% ipython --no-banner

In [1]: import numpy as np

In [2]: from numpy import linalg as LA

In [3]: np.set_printoptions(suppress=True, linewidth=120)

In [4]: def rnd(a):
   ...:     return np.round(a, 1) + 0
   ...: 

In [5]: out = np.array([[-1, -1], [-2, 2]])

In [6]: J = np.kron(np.eye(2, dtype=int), out)

In [7]: print(J)
[[-1 -1  0  0]
 [-2  2  0  0]
 [ 0  0 -1 -1]
 [ 0  0 -2  2]]

In [8]: q = J.astype(float).copy()

In [9]: for j in range(4):
   ...:     q[:, j] -= q[:, :j] @ (q[:, :j].T @ q[:, j])
   ...:     q[:, j] /= LA.norm(q[:, j])
   ...: 

In [10]: print(rnd(q.T @ J))
[[ 2.2 -1.3  0.   0. ]
 [ 0.   1.8  0.   0. ]
 [ 0.   0.   2.2 -1.3]
 [ 0.   0.   0.   1.8]]

In [11]: proj = np.triu(np.array([[-6, 6, -4, -6], [-9, 5, -7, -2], [1, -9, -2, -4], [2, 3, -3, -9]]), 1) + np.eye(4)

In [12]: out = proj @ J @ LA.inv(proj)

In [13]: print(rnd(LA.det(out)))
16.0

In [14]: print(proj @ J - J @ proj)
[[-12.  18.   5. -16.]
 [  0.  12.  17.  -5.]
 [  0.   0.   8. -12.]
 [  0.   0.   0.  -8.]]

In [15]: F = np.load("x.npy")

In [16]: print(F)
[[ -7.   2.   6.]
 [-16.   5.  12.]
 [ -4.   2.   3.]]

In [17]: r0 = np.array([1, 1, -1])

In [18]: print(np.polyval(r0, F[0]))
[41.  5. 41.]

In [19]: print(np.convolve(F[0], r0))
[-7. -5. 15.  4. -6.]

In [20]: print(np.trace(F))
1.0

In [21]: print(rnd(np.abs(LA.eigvals(F)).max()))
3.0

In [22]: print(np.allclose(F @ F.T, F.T @ F))
False

In [23]: print(F @ F)
[[ -7.   8.   0.]
 [-16.  17.   0.]
 [-16.   8.   9.]]

In [24]: print((F - F.T) / 2)
[[ 0.  9.  5.]
 [-9.  0.  5.]
 [-5. -5.  0.]]

In [25]: print(rnd(LA.matrix_power(F, 2)))
[[ -7.   8.   0.]
 [-16.  17.   0.]
 [-16.   8.   9.]]

In [26]: print(np.allclose(F, F.T))
False

In [27]: out = LA.inv(F)

In [28]: print(rnd(LA.det(F) * out))
[[ -9.   6.  -6.]
 [  0.   3. -12.]
 [-12.   6.  -3.]]

In [29]: print(rnd(LA.det(F) * LA.det(out)))
1.0

In [30]: print((np.abs(out) > 1e-9).astype(int))
[[1 1 1]
 [0 1 1]
 [1 1 1]]

In [31]: q, evecs = LA.qr(F[:, :1])[0], LA.qr(F[:, 1:])[0]

In [32]: s = LA.svd(q.T @ evecs, compute_uv=False)

In [33]: print((s > 0.9).sum())
1

In [34]: X = np.array([[5.0, 1.0, 0.0, 0.0],
    ...:     [0.0, 5.0, 1.0, 0.0],
    ...:     [0.0, 0.0, 5.0, 1.0],
    ...:     [0.0, 0.0, 0.0, 5.0]])

In [35]: print(X)
[[5. 1. 0. 0.]
 [0. 5. 1. 0.]
 [0. 0. 5. 1.]
 [0. 0. 0. 5.]]

In [36]: U, s, Vt = LA.svd(X, full_matrices=False)

In [37]: print(rnd(U.T @ X @ Vt.T))
[[5.8 0.  0.  0. ]
 [0.  5.4 0.  0. ]
 [0.  0.  4.7 0. ]
 [0.  0.  0.  4.2]]

In [38]: print(rnd(s / s[0]))
[1.  0.9 0.8 0.7]

In [39]: print(rnd(np.sqrt((s ** 2).sum())), rnd(LA.norm(X)))
10.1 10.1

In [40]: print(rnd(s))
[5.8 5.4 4.7 4.2]

In [41]: print(rnd(Vt @ Vt.T))
[[1. 0. 0. 0.]
 [0. 1. 0. 0.]
 [0. 0. 1. 0.]
 [0. 0. 0. 1.]]
